In [1]: import numpy as np

In [2]: import numpy.linalg as la

In [3]: np.set_printoptions(precision=3, suppress=True, linewidth=140)

In [4]: rd = lambda a: np.round(a, 3) + 0

In [5]: A2 = np.array([[1, 1], [1, -1]])

In [6]: rng = np.random.default_rng(610)

In [7]: mat = np.kron(A2, np.kron(A2, A2))[rng.permutation(8)][:5]

In [8]: print(mat)
[[ 1 -1 -1  1 -1  1  1 -1]
 [ 1 -1  1 -1  1 -1  1 -1]
 [ 1  1  1  1 -1 -1 -1 -1]
 [ 1 -1 -1  1  1 -1 -1  1]
 [ 1  1 -1 -1 -1 -1  1  1]]

In [9]: mat @ mat
ValueError: matmul: Input operand 1 has a mismatch in its core dimension 0, with gufunc signature (n?,k),(k,m?)->(n?,m?) (size 5 is different from 8)


In [10]: G = mat.T @ mat

In [11]: print(la.matrix_rank(G))
5

In [12]: print(np.trace(G), (mat ** 2).sum())
40 40

In [13]: print(np.allclose(G, G.T))
True

In [14]: f = np.array([-3, -2])

In [15]: print(np.cross(mat[4, :3], mat[3, :3]))
[-2  0 -2]

In [16]: print(np.convolve(mat[4], f))
[-3 -5  1  5  5  5 -1 -5 -2]

In [17]: print(np.correlate(mat[4], mat[3], "full"))
[ 1  0 -3  0  3  0 -1  0 -1  0  3  0 -3  0  1]

In [18]: W = np.array([[-3, -3, -1, -2, 2],
    ...:     [-1, 0, 0, 3, 3],
    ...:     [-1, 2, 2, -3, -2],
    ...:     [3, 1, 3, 1, 3],
    ...:     [1, 2, 0, 3, 2],
    ...:     [-3, 3, 1, -3, -2],
    ...:     [-1, 1, 0, -3, -1],
    ...:     [2, 3, 0, -2, -2]])

In [19]: coef = np.array([-2, 0, -1, -5, 1])

In [20]: hid = np.maximum(mat @ W + coef, 0)

In [21]: print((hid > 0).astype(int))
[[0 0 0 0 1]
 [0 0 0 0 0]
 [0 0 1 0 1]
 [1 0 0 1 1]
 [0 0 0 0 1]]

In [22]: print(la.matrix_rank(hid))
3

In [23]: W2 = np.array([[1, -8, -8], [1, 3, -7], [5, -1, 8], [-4, 1, 2], [-3, 5, -7]])

In [24]: print(W @ W2)
[[ -9  24  19]
 [-22  26  -7]
 [ 29  -1  18]
 [  6  -8 -26]
 [-15  11 -30]
 [ 23  19  19]
 [ 15   3   2]
 [ 19 -19 -27]]

In [25]: print(hid @ W2)
[[  -6   10  -14]
 [   0    0    0]
 [ -20   48  -54]
 [ -21  -15 -110]
 [  -6   10  -14]]

In [26]: A2 = mat + rng.integers(-2, 3, (5, 1)) @ rng.integers(-2, 3, (1, 8))

In [27]: print(A2)
[[ 3 -3  3 -1 -5  5  5  3]
 [ 1 -1  1 -1  1 -1  1 -1]
 [ 0  2 -1  2  1 -3 -3 -3]
 [ 3 -3  3 -1 -3  3  3  5]
 [ 3 -1  3 -3 -5  3  5  5]]

In [28]: print(np.abs(A2 - mat).sum(axis=1))
[26  0 13 26 26]

In [29]: print(la.matrix_rank(A2 - mat, tol=1e-8))
1

In [30]: A2 = np.array([[2, 3], [-2, 0], [1, 0], [3, 2], [0, 2], [-3, 1], [2, -3], [1, 0]])

In [31]: print(np.einsum("ik,kj->ij", mat, A2))
[[ 4  1]
 [ 6 -1]
 [ 4  5]
 [ 8  9]
 [ 2 -5]]

In [32]: print(la.matrix_rank(np.vstack([mat, A2.T])))
7

In [33]: print(mat @ A2)
[[ 4  1]
 [ 6 -1]
 [ 4  5]
 [ 8  9]
 [ 2 -5]]

In [34]: print(np.einsum("ik,kj->ji", mat, A2))
[[ 4  6  4  8  2]
 [ 1 -1  5  9 -5]]

In [35]: E = np.load("case7.npy")

In [36]: print(E)
[[-8  6 -9 -3  3 -3]
 [-2  6 -9 -5  8 -3]
 [ 0 -2  6 -5 -7  2]
 [ 6 -8  9 -1 -8  3]]

In [37]: blk = np.stack([E, 5 * E, E[::-1]])

In [38]: print(rd(la.norm(blk, axis=(1, 2))))
[ 28.284 141.421  28.284]

In [39]: print(blk.shape)
(3, 4, 6)

In [40]: print((blk @ E.T).shape)
(3, 4, 4)

In [41]: X = np.load("test17.npy")

In [42]: print(X)
[[ 0 -5 -1 -3  5 -2  3 -5]
 [ 2  5  0  2  5 -4  3 -4]
 [ 5  1  0  4  3  5 -4  1]
 [-4  5 -5 -5 -5  5  5  0]
 [ 5  1  2  4  5 -4  1  3]
 [-2 -2  0 -4 -4 -2  1  0]
 [ 0 -2  0 -3 -4 -1  0  3]
 [ 4  1 -1  3 -5 -2  3  1]]

In [43]: vec = np.array([4, -4, 0, -2, -3, -8, -1, 3])

In [44]: y = X @ vec

In [45]: print(y)
[  9 -14 -34 -56  33  35  43  37]

In [46]: print(rd(la.solve(X, X[:, 1])))
[0. 1. 0. 0. 0. 0. 0. 0.]

In [47]: print(rd(la.solve(X, y)))
[ 4. -4.  0. -2. -3. -8. -1.  3.]

In [48]: print(rd(la.solve(X, y + X[:, 2])))
[ 4. -4.  1. -2. -3. -8. -1.  3.]

In [49]: A2 = la.inv(X)

In [50]: print(rd(la.det(X) * la.det(A2)))
1.0

In [51]: print((np.abs(A2) > 1e-9).astype(int))
[[1 1 1 1 1 1 1 1]
 [1 1 1 1 1 1 1 1]
 [1 1 1 1 1 1 1 1]
 [1 1 1 1 1 1 1 1]
 [1 1 1 1 1 1 1 1]
 [1 1 1 1 1 1 1 1]
 [1 1 1 1 1 1 1 1]
 [1 1 1 1 1 1 1 1]]

In [52]: print(rd(la.det(X) * A2))
[[  -4540.   -4680.  -58360.   -9296.  -29160. -108240.   37240.   -7300.]
 [  20411.  -24782.  -14274.   -8244.   -4654.  -32612.    6554.   11501.]
 [  47448.  128304. -145776.  -60064. -227472. -643840.  519408.   20424.]
 [   -438.    8860.   45828.   16648.   29532.  116488.  -25812.  -23738.]
 [ -11621.   -9774.   15038.     268.    3282.   69180.  -46310.   16845.]
 [   9280.   70336.  -71840.  -39808.  -92320. -250208.  223808.    5120.]
 [   2066.   78092.  -45484.  -47032. -121012. -261944.  246716.   -8930.]
 [    768.    2752.   32416.   -1760.      32.  103584.  -82752.    8096.]]

In [53]: print(rd(la.inv(A2)))
[[ 0. -5. -1. -3.  5. -2.  3. -5.]
 [ 2.  5.  0.  2.  5. -4.  3. -4.]
 [ 5.  1.  0.  4.  3.  5. -4.  1.]
 [-4.  5. -5. -5. -5.  5.  5.  0.]
 [ 5.  1.  2.  4.  5. -4.  1.  3.]
 [-2. -2.  0. -4. -4. -2.  1.  0.]
 [ 0. -2.  0. -3. -4. -1.  0.  3.]
 [ 4.  1. -1.  3. -5. -2.  3.  1.]]

In [54]: lab = rng.permutation(8)

In [55]: A2 = X[:, lab] * rng.choice([-1, 1], 8)

In [56]: print(A2)
[[-5  1  0  5 -5  3  3  2]
 [-4  0  2 -5 -5  3 -2  4]
 [ 1  0  5 -1 -3 -4 -4 -5]
 [ 0  5 -4 -5  5  5  5 -5]
 [ 3 -2  5 -1 -5  1 -4  4]
 [ 0  0 -2  2  4  1  4  2]
 [ 3  0  0  2  4  0  3  1]
 [ 1  1  4 -1  5  3 -3  2]]

In [57]: left, _, Vh = la.svd(X.T @ A2)

In [58]: print(rd(la.lstsq(X, A2)[0]))
[[ 0.  0.  1.  0.  0.  0.  0.  0.]
 [ 0.  0.  0. -1.  0.  0.  0.  0.]
 [ 0. -1.  0.  0.  0.  0.  0.  0.]
 [ 0.  0.  0.  0.  0.  0. -1.  0.]
 [ 0.  0.  0.  0. -1.  0.  0.  0.]
 [ 0.  0.  0.  0.  0.  0.  0. -1.]
 [ 0.  0.  0.  0.  0.  1.  0.  0.]
 [ 1.  0.  0.  0.  0.  0.  0.  0.]]

In [59]: print(rd(np.abs(la.svd(X)[2][-1])))
[0.111 0.028 0.836 0.109 0.078 0.344 0.369 0.122]

In [60]: print([round(float(x), 3) for x in la.svd(X, compute_uv=False)[:3]])
[17.207, 12.139, 10.624]

In [61]: print(la.matrix_rank(X, rtol=0.1))
7

In [62]: print(rd(la.norm(X, 2) / la.norm(X)))
0.649

In [63]: f = np.array([-1, -5])

In [64]: print(np.polyval(f, X[6]))
[-5 -3 -5 -2 -1 -4 -5 -8]

In [65]: print(np.cross(X[6, :3], X[1, :3]))
[0 0 4]

In [66]: F = np.load("arr.npy")

In [67]: print(F)
[[3 0 0 0]
 [2 2 0 0]
 [0 1 0 0]
 [0 2 1 0]]

In [68]: print(la.cond(F) > 100)
True

In [69]: print(rd(F @ la.pinv(F) @ F))
[[3. 0. 0. 0.]
 [2. 2. 0. 0.]
 [0. 1. 0. 0.]
 [0. 2. 1. 0.]]

In [70]: print(np.allclose(F[:-1].T @ la.lstsq(F[:-1].T, F[-1])[0], F[-1]))
False

In [71]: print(np.unique(F.round(6), axis=0).shape)
(4, 4)

In [72]: print(rd(np.trace(la.pinv(F) @ F)))
3.0

In [73]: feats = np.load("sample6.npy")

In [74]: print(feats)
[[ 1  1  0 -2  0]
 [ 1  1  1  0 -2]
 [ 0  1  1  1  0]
 [-2  0  1  1  1]
 [ 0 -2  0  1  1]]

In [75]: # symmetric

In [76]: print(np.allclose(feats @ feats.T, feats.T @ feats))
True

In [77]: print(rd(la.det(feats)))
16.0

In [78]: print(np.allclose(feats, feats.T))
True

In [79]: hat = np.triu(np.array([[-3, -3, 3, -3, -3],
    ...:     [-2, 3, -3, 2, -2],
    ...:     [-1, 2, 2, -3, 1],
    ...:     [-1, -3, -3, 2, 0],
    ...:     [1, 0, 0, 1, -1]]), 1) + np.eye(5)

In [80]: A2 = hat @ feats @ la.inv(hat)

In [81]: print(A2)
[[  4.  19.  42.  95.   8.]
 [ -3.  -7. -12. -34. -13.]
 [  6.  17.  31.  76.  19.]
 [ -2.  -6. -11. -26.  -6.]
 [  0.  -2.  -6. -13.   3.]]

In [82]: print(rd(la.det(A2)))
16.0

In [83]: print(hat @ feats - feats @ hat)
[[ 3.  9. -3. -2.  5.]
 [-4.  4. -1.  1.  4.]
 [ 6. -2.  0. -1. -1.]
 [ 0. -6.  6. -3. -7.]
 [ 0.  0. -6.  4. -4.]]

In [84]: vec = np.array([1, 2, 1, 1, 3])

In [85]: y = feats @ vec

In [86]: print(y)
[ 1 -2  4  3  0]

In [87]: print(rd(la.solve(feats.T, feats[2])))
[0. 0. 1. 0. 0.]

In [88]: print(rd(la.solve(feats, y)))
[1. 2. 1. 1. 3.]

In [89]: print(rd(la.solve(feats, y + feats[:, 4])))
[1. 2. 1. 1. 4.]

In [90]: la.solve(feats, y[:-1])
ValueError: solve1: Input operand 1 has a mismatch in its core dimension 0, with gufunc signature (m,m),(m)->(m) (size 4 is different from 5)


In [91]: M = np.load("mat.npy")

In [92]: print(M)
[[ 1  0  0  0  0  0  0  0]
 [ 0  2  0  0  0  0  0  0]
 [ 0  0  2  0  0  0  0  0]
 [ 0  0  0  1  0  0  0  0]
 [ 0  0  0  0 -2  0  0  0]
 [ 0  0  0  0  0  3  0  0]
 [ 0  0  0  0  0  0 -3  0]
 [ 0  0  0  0  0  0  0  0]]

In [93]: # splits into 8 blocks

In [94]: print(rd(np.sort(la.eigvals(M))))
[-3. -2.  0.  1.  1.  2.  2.  3.]

In [95]: evals, V = la.eigh(M)

In [96]: vec = np.array([3, 2, 3, 3, 1, 3, 2, 2])

In [97]: print(rd(vec @ M @ vec / (vec @ vec)), evals[0], evals[-1])
1.163 -3.0 3.0

In [98]: print(rd(la.eigvalsh(M[1:, 1:])))
[-3. -2.  0.  1.  2.  2.  3.]

In [99]: left, s, Vh = la.svd(M)

In [100]: V = Vh[:(s > 1e-8).sum()]

In [101]: vec = M[6] + 4 * M[4] + rng.integers(2) * np.eye(8)[1]

In [102]: print(vec)
[ 0.  1.  0.  0. -8.  0. -3.  0.]

In [103]: print(la.matrix_rank(np.vstack([M, vec])))
7

In [104]: print(rd(la.norm(vec - V.T @ V @ vec)))
0.0

In [105]: J = np.load("run1.npy")

In [106]: print(J)
[[ 1.357  1.728 -0.886 -4.403]
 [ 0.109  0.914  1.97   4.502]
 [ 4.309 -2.454 -0.079  0.635]
 [ 3.095  2.202  1.4    2.935]
 [-3.811  2.725 -1.362 -1.091]
 [-0.515  1.964  3.563 -2.861]
 [ 4.581  1.377 -0.312 -1.421]
 [-3.197  2.865 -0.623 -2.487]
 [ 2.929 -0.441 -3.018 -2.668]
 [ 4.072 -0.728 -1.842 -2.121]
 [ 3.497  0.981 -3.436 -0.002]
 [ 3.18   3.167 -1.252 -1.814]
 [-0.878  1.844 -1.395 -4.345]]

In [107]: ang = np.radians(36)

In [108]: r_ = np.eye(4)

In [109]: r_[0, 0] = r_[2, 2] = np.cos(ang)

In [110]: r_[0, 2], r_[2, 0] = -np.sin(ang), np.sin(ang)

In [111]: print(rd(r_))
[[ 0.809  0.    -0.588  0.   ]
 [ 0.     1.     0.     0.   ]
 [ 0.588  0.     0.809  0.   ]
 [ 0.     0.     0.     1.   ]]

In [112]: A2 = J @ r_.T

In [113]: print(np.allclose(J @ J.T, A2 @ A2.T))
True

In [114]: print(np.allclose(la.norm(J, axis=1), la.norm(A2, axis=1)))
True

In [115]: A2 = J / np.sqrt((J ** 2).mean(axis=1, keepdims=True))

In [116]: print(rd(A2[8]))
[ 1.172 -0.176 -1.207 -1.067]

In [117]: print(la.matrix_rank(J - J.mean(axis=1, keepdims=True)))
3

In [118]: Ac = J - J.mean(axis=0)

In [119]: V = la.svd(Ac)[2][:2]

In [120]: A2 = Ac - Ac @ V.T @ V

In [121]: print(rd((Ac @ V.T).std(axis=0)))
[3.031 2.614]

In [122]: print(rd(la.norm(A2) / la.norm(Ac)))
0.433

In [123]: print(rd(np.diag(V.T @ V)))
[0.801 0.129 0.269 0.801]

In [124]: Ac = (J - J.mean(axis=0)) / J.std(axis=0)

In [125]: print(np.argwhere(np.abs(Ac) > 2))
[[1 3]
 [2 1]
 [5 2]]

In [126]: coef = la.lstsq(np.delete(Ac, 2, axis=1), Ac[:, 2])[0]

In [127]: print(rd(coef))
[-0.219  0.117  0.419]

In [128]: A2 = J + rng.integers(-2, 3, (13, 2)) @ rng.integers(-2, 3, (2, 4))

In [129]: print(rd(A2))
[[ 0.357  2.728 -0.886 -3.403]
 [ 0.109  0.914  3.97   3.502]
 [ 6.309 -4.454 -0.079 -1.365]
 [ 2.095  3.202  1.4    3.935]
 [-6.811  5.725  0.638  0.909]
 [-4.515  5.964  7.563 -0.861]
 [ 0.581  5.377  5.688 -0.421]
 [-6.197  5.865  1.377 -0.487]
 [ 0.929  1.559 -3.018 -0.668]
 [ 0.072  3.272  2.158 -0.121]
 [ 5.497 -1.019 -7.436 -0.002]
 [-2.82   9.167  6.748  0.186]
 [-0.878  1.844 -3.395 -3.345]]

In [130]: print(rd(la.svd(A2 - J, compute_uv=False)))
[19.92   5.672  0.     0.   ]

In [131]: print(rd(A2 - J))
[[-1.  1.  0.  1.]
 [ 0.  0.  2. -1.]
 [ 2. -2.  0. -2.]
 [-1.  1.  0.  1.]
 [-3.  3.  2.  2.]
 [-4.  4.  4.  2.]
 [-4.  4.  6.  1.]
 [-3.  3.  2.  2.]
 [-2.  2.  0.  2.]
 [-4.  4.  4.  2.]
 [ 2. -2. -4.  0.]
 [-6.  6.  8.  2.]
 [ 0.  0. -2.  1.]]
